% python3 -q
>>> import numpy as np
>>> np.set_printoptions(precision=3, suppress=True, linewidth=100)
>>> basis = np.sign(np.array([[-2, -5, 2, -5], [1, 1, -5, 5], [-2, -3, -5, -1], [-5, 4, -5, 3]]))
>>> M2 = (np.tril(basis, -1) + np.eye(4)) @ (np.triu(basis, 1) + np.eye(4))
>>> w = np.array([-1, -2, 0, 1])
>>> E = np.rint(M2 * w @ np.linalg.inv(M2)) + 0
>>> E
array([[-4.,  3.,  1., -1.],
       [ 0., -1.,  0.,  0.],
       [-2.,  1., -1., -1.],
       [12., -7.,  0.,  4.]])
>>> # rank 3
>>> r0, r1 = E[2], E[0]
>>> r0 @ r1
np.float64(11.0)
>>> r0 @ r0
np.float64(7.0)
>>> pr = (r0 @ r1) / (r0 @ r0) * r0
>>> np.linalg.matrix_rank(np.outer(r0, r1))
np.int64(1)
>>> round(float((r1 - pr) @ r0), 3)
0.0
>>> r1 - pr
array([-0.857,  1.429,  2.571,  0.571])
>>> np.argsort(-np.linalg.norm(E, axis=0).round(6), kind="stable")[:3]
array([0, 1, 3])
>>> [round(float(x), 3) for x in np.linalg.svd(E, compute_uv=False)[:3]]
[15.513, 1.625, 0.832]
>>> left, s, vt = np.linalg.svd(E)
>>> evecs = vt[:(s > 1e-8).sum()]
>>> rng = np.random.default_rng(3)
>>> x0 = E[3] + 2 * E[0] + rng.integers(2) * np.eye(4)[1]
>>> x0
array([4., 0., 2., 2.])
>>> np.allclose(evecs.T @ evecs @ x0, x0)
True
>>> np.diag(evecs.T @ evecs)
array([0.909, 1.   , 0.909, 0.182])
>>> round(np.linalg.norm(x0 - evecs.T @ evecs @ x0), 3)
np.float64(0.0)
>>> np.linalg.matrix_rank(np.vstack([E, x0]))
np.int64(3)
>>> np.kron(np.eye(2, dtype=int), E)
array([[-4.,  3.,  1., -1., -0.,  0.,  0., -0.],
       [ 0., -1.,  0.,  0.,  0., -0.,  0.,  0.],
       [-2.,  1., -1., -1., -0.,  0., -0., -0.],
       [12., -7.,  0.,  4.,  0., -0.,  0.,  0.],
       [-0.,  0.,  0., -0., -4.,  3.,  1., -1.],
       [ 0., -0.,  0.,  0.,  0., -1.,  0.,  0.],
       [-0.,  0., -0., -0., -2.,  1., -1., -1.],
       [ 0., -0.,  0.,  0., 12., -7.,  0.,  4.]])
>>> np.round(np.linalg.det(2 * E), 3), round(np.linalg.det(E), 3)
(np.float64(0.0), np.float64(0.0))
>>> np.round(np.poly(E), 3) + 0
array([ 1.,  2., -1., -2.,  0.])
>>> np.round(np.linalg.det(E[::-1]), 3)
np.float64(0.0)
>>> np.round(np.linalg.eigvals(E), 3) + 0
array([-2.,  1.,  0., -1.])
>>> round(np.linalg.eigvals(E).sum().real, 3)
np.float64(-2.0)
>>> np.round(np.linalg.det(E.T), 3)
np.float64(-0.0)
>>> def softmax(z):
...     e = np.exp(z - z.max(axis=-1, keepdims=True))
...     return e / e.sum(axis=-1, keepdims=True)
... 
>>> softmax(E).sum(axis=1)
array([1., 1., 1., 1.])
>>> np.round(softmax(10 * E[3]), 3) + 0
array([1., 0., 0., 0.])
>>> scores = E @ E.T / np.sqrt(4)
>>> np.round(softmax(scores)[3] @ E, 3) + 0
array([12., -7.,  0.,  4.])
>>> np.round(softmax(scores + np.triu(np.full(scores.shape, -np.inf), 1)), 3) + 0
array([[1.   , 0.   , 0.   , 0.   ],
       [0.119, 0.881, 0.   , 0.   ],
       [0.879, 0.002, 0.119, 0.   ],
       [0.   , 0.   , 0.   , 1.   ]])
>>> softmax(scores).round(6).argmax(axis=1)
array([0, 3, 0, 3])
>>> W0 = np.loadtxt("out4.csv", delimiter=",")
>>> W0
array([[ 3.218, -6.024,  5.585],
       [ 5.189,  0.551, -2.462],
       [ 1.437, -4.858,  1.042],
       [-3.837, -3.285, -3.099]])
>>> M2 = np.c_[W0[:, :2] @ np.array([[3, 0], [2, 2]]), np.array([2, 0, -1, 0])]
>>> M2
array([[ -2.394, -12.048,   2.   ],
       [ 16.669,   1.102,   0.   ],
       [ -5.405,  -9.716,  -1.   ],
       [-18.081,  -6.57 ,   0.   ]])
>>> np.linalg.matrix_rank(np.c_[W0, M2])
np.int64(4)
>>> hat = W0 @ np.linalg.solve(W0.T @ W0, W0.T)
>>> hat @ W0[:, 0]
array([ 3.218,  5.189,  1.437, -3.837])
>>> np.allclose(hat @ hat, hat)
True
>>> np.round((np.eye(4) - hat) @ W0, 3) + 0
array([[0., 0., 0.],
       [0., 0., 0.],
       [0., 0., 0.],
       [0., 0., 0.]])
>>> Q, evecs = np.linalg.qr(W0[:, :2])[0], np.linalg.qr(W0[:, 2:])[0]
>>> s = np.linalg.svd(Q.T @ evecs, compute_uv=False)
>>> round(float(np.linalg.norm(Q @ Q.T - evecs @ evecs.T, 2)), 3)
1.0
>>> (s > 0.9).sum()
np.int64(0)
>>> s
array([0.583])
>>> labels = rng.permutation(3)
>>> M2 = W0[:, labels] * rng.choice([-1, 1], 3)
>>> M2
array([[-3.218,  5.585, -6.024],
       [-5.189, -2.462,  0.551],
       [-1.437,  1.042, -4.858],
       [ 3.837, -3.099, -3.285]])
>>> left, _, vt = np.linalg.svd(W0.T @ M2)
>>> np.round(np.linalg.lstsq(W0, M2)[0], 3) + 0
array([[-1.,  0.,  0.],
       [ 0.,  0.,  1.],
       [ 0.,  1.,  0.]])
>>> x0 = np.array([-2, 2, -1])
>>> rhs = W0 @ x0
>>> rhs
array([-24.069,  -6.814, -13.632,   4.203])
>>> rhs = rhs + 0.3 * rng.normal(size=4)
>>> rhs
array([-24.205,  -6.879, -14.238,   4.133])
>>> c, *_ = np.linalg.lstsq(W0, rhs)
>>> round(float(np.linalg.norm(rhs - W0 @ c)), 3)
0.374
>>> [round(float(np.linalg.norm(np.linalg.solve(W0.T @ W0 + lam * np.eye(3), W0.T @ rhs))), 2) for lam in (0, 1, 10, 100)]
[3.05, 3.01, 2.72, 1.45]
>>> c
array([-2.022,  2.064, -0.973])
>>> np.round(W0.T @ (rhs - W0 @ c), 3) + 0
array([0., 0., 0.])
>>> r0 = np.array([3, 7, 1, 9, 9, 0, 3, 1])
>>> mat = r0[np.abs(np.subtract.outer(np.arange(8), np.arange(8)))]
>>> mat
array([[3, 7, 1, 9, 9, 0, 3, 1],
       [7, 3, 7, 1, 9, 9, 0, 3],
       [1, 7, 3, 7, 1, 9, 9, 0],
       [9, 1, 7, 3, 7, 1, 9, 9],
       [9, 9, 1, 7, 3, 7, 1, 9],
       [0, 9, 9, 1, 7, 3, 7, 1],
       [3, 0, 9, 9, 1, 7, 3, 7],
       [1, 3, 0, 9, 9, 1, 7, 3]])
>>> labels = rng.permutation(8)
>>> M2 = mat[:, labels] * rng.choice([-1, 1], 8)
>>> M2
array([[-3, -9,  9,  0, -3,  1,  1,  7],
       [ 0, -9,  1,  9, -7,  3,  7,  3],
       [-9, -1,  7,  9, -1,  0,  3,  7],
       [-9, -7,  3,  1, -9,  9,  7,  1],
       [-1, -3,  7,  7, -9,  9,  1,  9],
       [-7, -7,  1,  3,  0,  1,  9,  9],
       [-3, -1,  9,  7, -3,  7,  9,  0],
       [-7, -9,  9,  1, -1,  3,  0,  3]])
>>> left, _, vt = np.linalg.svd(mat.T @ M2)
>>> labels
array([6, 4, 3, 5, 0, 7, 2, 1])
>>> round(np.linalg.eigvalsh(mat).min(), 3)
np.float64(-14.452)
>>> np.all(np.linalg.eigvalsh(mat) > 0)
np.False_
>>> M2 = np.linalg.inv(mat)
>>> np.allclose(M2, mat.T)
False
>>> np.round(mat @ M2, 3) + 0
array([[1., 0., 0., 0., 0., 0., 0., 0.],
       [0., 1., 0., 0., 0., 0., 0., 0.],
       [0., 0., 1., 0., 0., 0., 0., 0.],
       [0., 0., 0., 1., 0., 0., 0., 0.],
       [0., 0., 0., 0., 1., 0., 0., 0.],
       [0., 0., 0., 0., 0., 1., 0., 0.],
       [0., 0., 0., 0., 0., 0., 1., 0.],
       [0., 0., 0., 0., 0., 0., 0., 1.]])
